% ipython --no-banner

In [1]: import numpy as np

In [2]: np.set_printoptions(precision=2, suppress=True, linewidth=160)

In [3]: data = np.loadtxt("out0.csv", delimiter=",")

In [4]: print(data)
[[ 2.  0.  0.  0.  0.  0.  0.  0.  0.]
 [ 0. -1.  0.  0.  0.  0.  0.  0.  0.]
 [ 0.  0.  1.  0.  0.  0.  0.  0.  0.]
 [ 0.  0.  0. -2.  0.  0.  0.  0.  0.]
 [ 0.  0.  0.  0. -2.  0.  0.  0.  0.]
 [ 0.  0.  0.  0.  0.  0.  0.  0.  0.]
 [ 0.  0.  0.  0.  0.  0.  0.  0.  0.]
 [ 0.  0.  0.  0.  0.  0.  0. -2.  0.]
 [ 0.  0.  0.  0.  0.  0.  0.  0.  1.]]

In [5]: # columns 5 and 6 are equal

In [6]: Uu, sv, vt = np.linalg.svd(data)

In [7]: evecs = vt[:(sv > 1e-8).sum()]

In [8]: rng = np.random.default_rng(836190)

In [9]: x = data[4] + -1 * data[6] + rng.integers(2) * np.eye(9)[0]

In [10]: x
Out[10]: array([ 0.,  0.,  0.,  0., -2.,  0.,  0.,  0.,  0.])

In [11]: round(np.linalg.norm(x - evecs.T @ evecs @ x), 2)
Out[11]: np.float64(0.0)

In [12]: print(data @ np.linalg.pinv(data) @ data)
[[ 2.  0.  0.  0.  0.  0.  0.  0.  0.]
 [ 0. -1.  0.  0.  0.  0.  0.  0.  0.]
 [ 0.  0.  1.  0.  0.  0.  0.  0.  0.]
 [ 0.  0.  0. -2.  0.  0.  0.  0.  0.]
 [ 0.  0.  0.  0. -2.  0.  0.  0.  0.]
 [ 0.  0.  0.  0.  0.  0.  0.  0.  0.]
 [ 0.  0.  0.  0.  0.  0.  0.  0.  0.]
 [ 0.  0.  0.  0.  0.  0.  0. -2.  0.]
 [ 0.  0.  0.  0.  0.  0.  0.  0.  1.]]

In [13]: np.abs(np.diag(np.linalg.qr(data)[1])) > 1e-9
Out[13]: array([ True,  True,  True,  True,  True, False, False,  True,  True])

In [14]: np.allclose(data[:-1].T @ np.linalg.lstsq(data[:-1].T, data[-1])[0], data[-1])
Out[14]: False

In [15]: np.round(np.trace(np.linalg.pinv(data) @ data), 2)
Out[15]: np.float64(7.0)

In [16]: Uu, sv, vt = np.linalg.svd(data)

In [17]: print(np.argmax(sv[:-1] / (sv[1:] + 1e-6)) + 1)
7

In [18]: sv
Out[18]: array([2., 2., 2., 2., 1., 1., 1., 0., 0.])

In [19]: A2 = Uu[:, :7] @ np.diag(sv[:7]) @ vt[:7]

In [20]: print(np.linalg.matrix_rank(data, rtol=0.05))
7

In [21]: round(float(np.linalg.norm(data - A2, 2)), 2), sv[7]
Out[21]: (0.0, np.float64(0.0))

In [22]: np.abs(data - A2).max()
Out[22]: np.float64(0.0)

In [23]: print(A2)
[[ 2.  0.  0.  0.  0.  0.  0.  0.  0.]
 [ 0. -1.  0.  0.  0.  0.  0.  0.  0.]
 [ 0.  0.  1.  0.  0.  0.  0.  0.  0.]
 [ 0.  0.  0. -2.  0.  0.  0.  0.  0.]
 [ 0.  0.  0.  0. -2.  0.  0.  0.  0.]
 [ 0.  0.  0.  0.  0.  0.  0.  0.  0.]
 [ 0.  0.  0.  0.  0.  0.  0.  0.  0.]
 [ 0.  0.  0.  0.  0.  0.  0. -2.  0.]
 [ 0.  0.  0.  0.  0.  0.  0.  0.  1.]]

In [24]: W0 = np.load("sample3.npy")

In [25]: print(W0)
[[13.  6. 15.  3.  6.]
 [ 6.  8. 10.  2.  4.]
 [15. 10. 29.  5. 10.]
 [ 3.  2.  5.  5.  2.]
 [ 6.  4. 10.  2.  8.]]

In [26]: np.sort(np.abs(np.linalg.eigvals(W0)))
Out[26]: array([ 4.,  4.,  4.,  4., 47.])

In [27]: print(round(float(np.linalg.det(W0)), 2))
12032.0

In [28]: print(W0 @ W0)
[[ 475.  306.  765.  153.  306.]
 [ 306.  220.  510.  102.  204.]
 [ 765.  510. 1291.  255.  510.]
 [ 153.  102.  255.   67.  102.]
 [ 306.  204.  510.  102.  220.]]

In [29]: feats = np.load("case18.npy")

In [30]: feats
Out[30]: 
array([[ 0.,  0.,  0., -2.,  1.,  0.,  0.,  0.,  1.],
       [ 0.,  0.,  1.,  2.,  1.,  1., -2.,  2., -1.],
       [ 0.,  1.,  0.,  0.,  0.,  0.,  0.,  0.,  0.],
       [-2.,  2.,  0.,  0.,  0.,  0.,  0.,  0.,  0.],
       [ 1.,  1.,  0.,  0.,  0.,  0.,  0.,  0.,  0.],
       [ 0.,  1.,  0.,  0.,  0.,  0.,  0.,  0.,  0.],
       [ 0., -2.,  0.,  0.,  0.,  0.,  0.,  0.,  0.],
       [ 0.,  2.,  0.,  0.,  0.,  0.,  0.,  0.,  0.],
       [ 1., -1.,  0.,  0.,  0.,  0.,  0.,  0.,  0.]])

In [31]: Uu, sv, vt = np.linalg.svd(feats)

In [32]: evecs = vt[:(sv > 1e-8).sum()]

In [33]: x = feats[6] + 2 * feats[1] + rng.integers(2) * np.eye(9)[1]

In [34]: x
Out[34]: array([ 0., -1.,  2.,  4.,  2.,  2., -4.,  4., -2.])

In [35]: np.allclose(evecs.T @ evecs @ x, x)
Out[35]: True

In [36]: np.round(evecs.T @ evecs, 2) + 0
Out[36]: 
array([[ 1.  ,  0.  ,  0.  ,  0.  ,  0.  ,  0.  ,  0.  ,  0.  ,  0.  ],
       [ 0.  ,  1.  ,  0.  ,  0.  ,  0.  ,  0.  ,  0.  ,  0.  ,  0.  ],
       [ 0.  ,  0.  ,  0.08,  0.05,  0.12,  0.08, -0.15,  0.15, -0.03],
       [ 0.  ,  0.  ,  0.05,  0.7 , -0.25,  0.05, -0.1 ,  0.1 , -0.35],
       [ 0.  ,  0.  ,  0.12, -0.25,  0.38,  0.12, -0.25,  0.25,  0.13],
       [ 0.  ,  0.  ,  0.08,  0.05,  0.12,  0.08, -0.15,  0.15, -0.03],
       [ 0.  ,  0.  , -0.15, -0.1 , -0.25, -0.15,  0.3 , -0.3 ,  0.05],
       [ 0.  ,  0.  ,  0.15,  0.1 ,  0.25,  0.15, -0.3 ,  0.3 , -0.05],
       [ 0.  ,  0.  , -0.03, -0.35,  0.13, -0.03,  0.05, -0.05,  0.18]])

In [37]: print(np.round(np.linalg.norm(x - evecs.T @ evecs @ x), 2))
0.0

In [38]: np.linalg.matrix_rank(np.vstack([feats, x]))
Out[38]: np.int64(4)

In [39]: t3 = np.stack([feats, 2 * feats, feats[::-1]])

In [40]: t3.sum(axis=0)
Out[40]: 
array([[ 1., -1.,  0., -6.,  3.,  0.,  0.,  0.,  3.],
       [ 0.,  2.,  3.,  6.,  3.,  3., -6.,  6., -3.],
       [ 0.,  1.,  0.,  0.,  0.,  0.,  0.,  0.,  0.],
       [-6.,  7.,  0.,  0.,  0.,  0.,  0.,  0.,  0.],
       [ 4.,  4.,  0.,  0.,  0.,  0.,  0.,  0.,  0.],
       [-2.,  5.,  0.,  0.,  0.,  0.,  0.,  0.,  0.],
       [ 0., -5.,  0.,  0.,  0.,  0.,  0.,  0.,  0.],
       [ 0.,  6.,  1.,  2.,  1.,  1., -2.,  2., -1.],
       [ 3., -3.,  0., -2.,  1.,  0.,  0.,  0.,  1.]])

In [41]: print(np.linalg.norm(t3, axis=(1, 2)))
[ 6.63 13.27  6.63]

In [42]: np.linalg.matrix_rank(t3.reshape(3, -1))
Out[42]: np.int64(2)

In [43]: (t3 @ feats.T).shape
Out[43]: (3, 9, 9)

In [44]: np.linalg.det(t3)
Out[44]: array([0., 0., 0.])

In [45]: np.einsum("bij,cij->bc", t3, t3)
Out[45]: 
array([[ 44.,  88.,   2.],
       [ 88., 176.,   4.],
       [  2.,   4.,  44.]])

In [46]: G = feats.T @ feats

In [47]: np.round(np.linalg.eigvalsh(G)[::-1], 2) + 0
Out[47]: array([17.4, 17.4,  4.6,  4.6,  0. ,  0. ,  0. ,  0. ,  0. ])

In [48]: print(G)
[[ 6. -4.  0.  0.  0.  0.  0.  0.  0.]
 [-4. 16.  0.  0.  0.  0.  0.  0.  0.]
 [ 0.  0.  1.  2.  1.  1. -2.  2. -1.]
 [ 0.  0.  2.  8.  0.  2. -4.  4. -4.]
 [ 0.  0.  1.  0.  2.  1. -2.  2.  0.]
 [ 0.  0.  1.  2.  1.  1. -2.  2. -1.]
 [ 0.  0. -2. -4. -2. -2.  4. -4.  2.]
 [ 0.  0.  2.  4.  2.  2. -4.  4. -2.]
 [ 0.  0. -1. -4.  0. -1.  2. -2.  2.]]

In [49]: rank = np.linalg.matrix_rank(G)

In [50]: rank
Out[50]: np.int64(4)

In [51]: ns = np.linalg.svd(G)[2][rank:].T

In [52]: np.linalg.matrix_rank(G.T @ G), np.linalg.matrix_rank(G @ G.T)
Out[52]: (np.int64(4), np.int64(4))

In [53]: np.allclose(G @ ns, 0)
Out[53]: True

In [54]: [int(np.linalg.matrix_rank(G[:, :j + 1])) for j in range(9)]
Out[54]: [1, 2, 3, 4, 4, 4, 4, 4, 4]

In [55]: arr = np.load("run2.npy")

In [56]: arr
Out[56]: 
array([[-3,  0,  0,  0],
       [-1, -1,  0,  0],
       [-1, -3, -3,  0],
       [ 3,  3,  0, -3]])

In [57]: idx = rng.permutation(4)

In [58]: idx
Out[58]: array([3, 1, 0, 2])

In [59]: A2 = arr[idx][:, idx]

In [60]: print(A2)
[[-3  3  3  0]
 [ 0 -1 -1  0]
 [ 0  0 -3  0]
 [ 0 -3 -1 -3]]

In [61]: np.allclose(A2, arr)
Out[61]: False

In [62]: print(np.diag(A2))
[-3 -1 -3 -3]

In [63]: np.round(np.linalg.det(A2), 2), np.round(np.linalg.det(arr[idx]), 2)
Out[63]: (np.float64(27.0), np.float64(27.0))

In [64]: np.sort(np.abs(np.linalg.eigvals(A2)))
Out[64]: array([1., 3., 3., 3.])

In [65]: m1 = np.load("a.npy")

In [66]: m1
Out[66]: 
array([[-4.48,  4.87, -0.11,  4.82,  0.42,  2.59, -5.11],
       [ 3.27, -1.84,  4.39, -3.52,  5.63, -4.69,  0.72],
       [-3.87, -1.53,  1.4 , -1.98, -8.27,  2.55,  1.34],
       [-5.38, -4.95,  2.71,  0.76, -0.97,  6.11, -0.59],
       [ 0.66,  1.67, -1.37, -7.79, -5.06,  2.61, -1.33],
       [ 1.54, -1.54,  5.55, -2.86,  6.71,  0.52, -3.3 ],
       [ 0.31,  4.58, -1.26, -0.49,  5.42,  5.62,  4.02],
       [-3.78, -3.8 , -1.02,  3.88,  5.59,  3.31, -3.59],
       [ 5.83,  0.58,  5.33, -0.31, -3.59,  2.68,  4.14],
       [ 3.83,  0.13,  1.61, -2.65,  3.91, -3.39, -6.99],
       [-4.19, -0.32, -2.7 , -6.25, -2.13,  0.05, -5.61],
       [-3.5 ,  0.81, -7.29,  4.89, -1.32, -2.4 ,  1.59],
       [ 4.53,  2.23,  4.99,  2.35, -1.18,  0.09, -6.53],
       [ 4.52,  6.13,  1.9 ,  4.04, -2.2 ,  4.12, -0.49],
       [-3.92,  0.68, -6.88,  1.47,  3.95,  3.16, -3.03],
       [ 4.32, -2.76,  5.21, -0.61, -1.81,  3.58,  5.5 ],
       [ 5.83,  2.87,  1.51, -6.04, -0.74,  1.07,  4.16],
       [ 2.95, -4.02,  1.65, -5.29,  5.38, -3.88,  0.63],
       [ 5.21, -0.15, -3.31,  5.78, -0.93, -0.9 ,  5.18],
       [-2.11,  1.88, -7.4 , -2.56,  3.16,  0.85,  4.47],
       [-2.46, -4.97, -2.83,  6.06,  0.15, -2.74,  4.11],
       [-2.05,  3.11,  4.21, -6.3 ,  3.87, -2.75, -2.47],
       [-2.01,  1.01,  4.87,  4.2 , -6.54,  3.28,  0.22],
       [ 0.45,  1.29,  9.06, -2.13, -1.38,  2.27,  2.1 ],
       [ 5.73,  4.56,  4.86, -3.74,  1.54,  2.25, -1.11],
       [ 1.76, -7.13, -4.56,  4.4 ,  1.33, -1.37,  1.49],
       [ 1.08, -1.72,  2.99, -1.72, -5.59, -6.46,  3.32],
       [ 3.24, -6.03, -0.93, -4.24, -5.25, -2.56,  0.4 ],
       [ 1.2 , -2.52,  5.11,  6.16,  0.76,  3.75,  3.67],
       [-5.26,  7.58,  0.67, -3.59, -1.17, -0.25,  0.3 ],
       [ 0.78, -0.01, -1.7 , -6.59,  2.46,  6.69, -1.5 ],
       [-0.78,  0.11,  1.69, -5.97, -7.4 , -2.34, -0.83],
       [ 2.21,  0.19, -0.48,  1.49, -9.16,  0.27,  2.93],
       [ 4.13, -1.28, -3.18,  5.75, -2.71, -2.4 , -4.99]])

In [67]: f, r1 = m1[22], m1[26]

In [68]: round(float(f @ r1), 2)
Out[68]: 19.53

In [69]: round(float(f @ f), 2)
Out[69]: 100.0

In [70]: p = (f @ r1) / (f @ f) * f

In [71]: np.linalg.matrix_rank(np.outer(f, r1))
Out[71]: np.int64(1)

In [72]: p
Out[72]: array([-0.39,  0.2 ,  0.95,  0.82, -1.28,  0.64,  0.04])
